% ipython --no-banner

In [1]: import numpy as np

In [2]: np.set_printoptions(precision=1, suppress=True, linewidth=120, floatmode="fixed")

In [3]: arr = np.load("w.npy")

In [4]: arr
Out[4]: 
array([[-1, -5,  4,  2],
       [ 2, -1, -5,  4],
       [ 4,  2, -1, -5],
       [-5,  4,  2, -1]])

In [5]: A2 = np.array([[-4, -5], [-3, -3], [5, -3], [-3, 6]])

In [6]: print(arr @ A2)
[[ 33  20]
 [-42  32]
 [-12 -53]
 [ 21   1]]

In [7]: np.einsum("ij->j", arr)
Out[7]: array([0, 0, 0, 0])

In [8]: print(np.linalg.matrix_rank(arr @ A2))
2

In [9]: np.einsum("ik,kj->ij", arr, A2)
Out[9]: 
array([[ 33,  20],
       [-42,  32],
       [-12, -53],
       [ 21,   1]])

In [10]: A2.T @ arr.T
Out[10]: 
array([[ 33, -42, -12,  21],
       [ 20,  32, -53,   1]])

In [11]: print(round(float(np.trace(np.linalg.pinv(arr) @ arr)), 1))
3.0

In [12]: np.unique(arr.round(6), axis=0).shape
Out[12]: (4, 4)

In [13]: np.abs(np.diag(np.linalg.qr(arr)[1])) > 1e-9
Out[13]: array([ True,  True,  True, False])

In [14]: arr @ np.linalg.pinv(arr) @ arr
Out[14]: 
array([[-1.0, -5.0,  4.0,  2.0],
       [ 2.0, -1.0, -5.0,  4.0],
       [ 4.0,  2.0, -1.0, -5.0],
       [-5.0,  4.0,  2.0, -1.0]])

In [15]: np.allclose(arr[:-1].T @ np.linalg.lstsq(arr[:-1].T, arr[-1])[0], arr[-1])
Out[15]: True

In [16]: left, sv, Vt = np.linalg.svd(arr)

In [17]: vecs = Vt[:(sv > 1e-8).sum()]

In [18]: rng = np.random.default_rng(46394)

In [19]: x0 = arr[1] + -2 * arr[0] + rng.integers(2) * np.eye(4)[0]

In [20]: x0
Out[20]: array([  4.0,   9.0, -13.0,   0.0])

In [21]: print(round(np.linalg.norm(x0 - vecs.T @ vecs @ x0), 1))
0.0

In [22]: vecs.T @ vecs
Out[22]: 
array([[ 0.8, -0.3, -0.3, -0.3],
       [-0.3,  0.8, -0.3, -0.2],
       [-0.3, -0.3,  0.8, -0.3],
       [-0.3, -0.2, -0.3,  0.8]])

In [23]: np.allclose(vecs.T @ vecs @ x0, x0)
Out[23]: True

In [24]: np.einsum("ij,ji->", arr, arr)
Out[24]: np.int64(-12)

In [25]: print(round(float(np.linalg.det(arr[::-1])), 1))
0.0

In [26]: round(np.linalg.det(arr.T), 1)
Out[26]: np.float64(0.0)

In [27]: print(np.einsum("ii->", arr))
-4

In [28]: np.round(np.linalg.eigvals(arr), 1) + 0
Out[28]: array([-5.0+7.0j, -5.0-7.0j,  6.0+0.0j,  0.0+0.0j])

In [29]: np.round(np.poly(arr), 1) + 0
Out[29]: array([   1.0,    4.0,   14.0, -444.0,    0.0])

In [30]: m1 = np.load("case13.npy")

In [31]: m1
Out[31]: 
array([[-1.9,  1.0, -1.0],
       [ 2.0, -0.9,  0.0],
       [-2.0,  1.0, -0.9]])

In [32]: O, R = np.linalg.qr(m1)

In [33]: np.allclose(R.T @ R, m1.T @ m1)
Out[33]: True

In [34]: print(np.round(O.T @ O, 1) + 0)
[[1.0 0.0 0.0]
 [0.0 1.0 0.0]
 [0.0 0.0 1.0]]

In [35]: np.trace(O @ O.T)
Out[35]: np.float64(3.0)

In [36]: np.abs(np.diag(R))
Out[36]: array([3.4, 0.1, 0.2])

In [37]: np.round(np.linalg.norm(m1), 1)
Out[37]: np.float64(4.0)

In [38]: m1.shape
Out[38]: (3, 3)

In [39]: np.round(np.linalg.svd(m1, compute_uv=False), 1) + 0
Out[39]: array([4.0, 0.8, 0.0])

In [40]: m1.sum(axis=1)
Out[40]: array([-1.9,  1.1, -1.9])

In [41]: print(np.linalg.matrix_rank(m1))
3

In [42]: mat = np.array([[0, 0, 0, -5, 5, -10],
    ...:     [0, 0, 0, 5, 10, 0],
    ...:     [0, 0, 0, 10, 0, -5],
    ...:     [4, -4, 8, -4, 4, -8],
    ...:     [-4, -8, 0, 4, 8, 0],
    ...:     [-8, 0, 4, 8, 0, -4]])

In [43]: (mat + mat.T) / 2
Out[43]: 
array([[ 0.0,  0.0,  0.0, -0.5,  0.5, -9.0],
       [ 0.0,  0.0,  0.0,  0.5,  1.0,  0.0],
       [ 0.0,  0.0,  0.0,  9.0,  0.0, -0.5],
       [-0.5,  0.5,  9.0, -4.0,  4.0,  0.0],
       [ 0.5,  1.0,  0.0,  4.0,  8.0,  0.0],
       [-9.0,  0.0, -0.5,  0.0,  0.0, -4.0]])

In [44]: np.allclose(mat, mat.T)
Out[44]: False

In [45]: np.linalg.matrix_power(mat, 3)
Out[45]: 
array([[ -880,     0,     0,  -220,     0,     0],
       [    0,  -880,     0,     0,  -220,     0],
       [    0,     0,  -880,     0,     0,  -220],
       [  176,     0,     0, -1056,     0,     0],
       [    0,   176,     0,     0, -1056,     0],
       [    0,     0,   176,     0,     0, -1056]])

In [46]: x0 = np.array([-2, -1, 3, -1, 3, 0])

In [47]: target = mat @ x0

In [48]: target
Out[48]: array([ 20,  25, -10,  36,  36,  20])

In [49]: print(np.linalg.solve(mat, mat[:, 3]))
[-0.0 -0.0  0.0  1.0  0.0 -0.0]

In [50]: np.linalg.solve(mat, target + mat[:, 0])
Out[50]: array([-1.0, -1.0,  3.0, -1.0,  3.0, -0.0])

In [51]: np.linalg.solve(mat, target)
Out[51]: array([-2.0, -1.0,  3.0, -1.0,  3.0, -0.0])

In [52]: hat = np.triu(np.array([[4, 0, 0, 1], [1, 3, 2, 2], [3, 1, 3, 3], [0, 5, 1, 5]]), 1) + np.eye(4)

In [53]: A2 = hat @ arr @ np.linalg.inv(hat)

In [54]: np.round(np.poly(A2), 1) + 0
Out[54]: array([   1.0,    4.0,   14.0, -444.0,    0.0])

In [55]: round(np.linalg.det(A2), 1)
Out[55]: np.float64(-0.0)

In [56]: left, sv, Vt = np.linalg.svd(m1)

In [57]: np.argmax(sv[:-1] / (sv[1:] + 1e-6)) + 1
Out[57]: np.int64(2)

In [58]: A2 = left[:, :2] @ np.diag(sv[:2]) @ Vt[:2]

In [59]: A2.round(1) + 0
Out[59]: 
array([[-1.9,  1.0, -1.0],
       [ 2.0, -0.9,  0.0],
       [-2.0,  1.0, -0.9]])

In [60]: np.linalg.matrix_rank(A2)
Out[60]: np.int64(2)

In [61]: np.linalg.matrix_rank(m1, rtol=0.05)
Out[61]: np.int64(2)
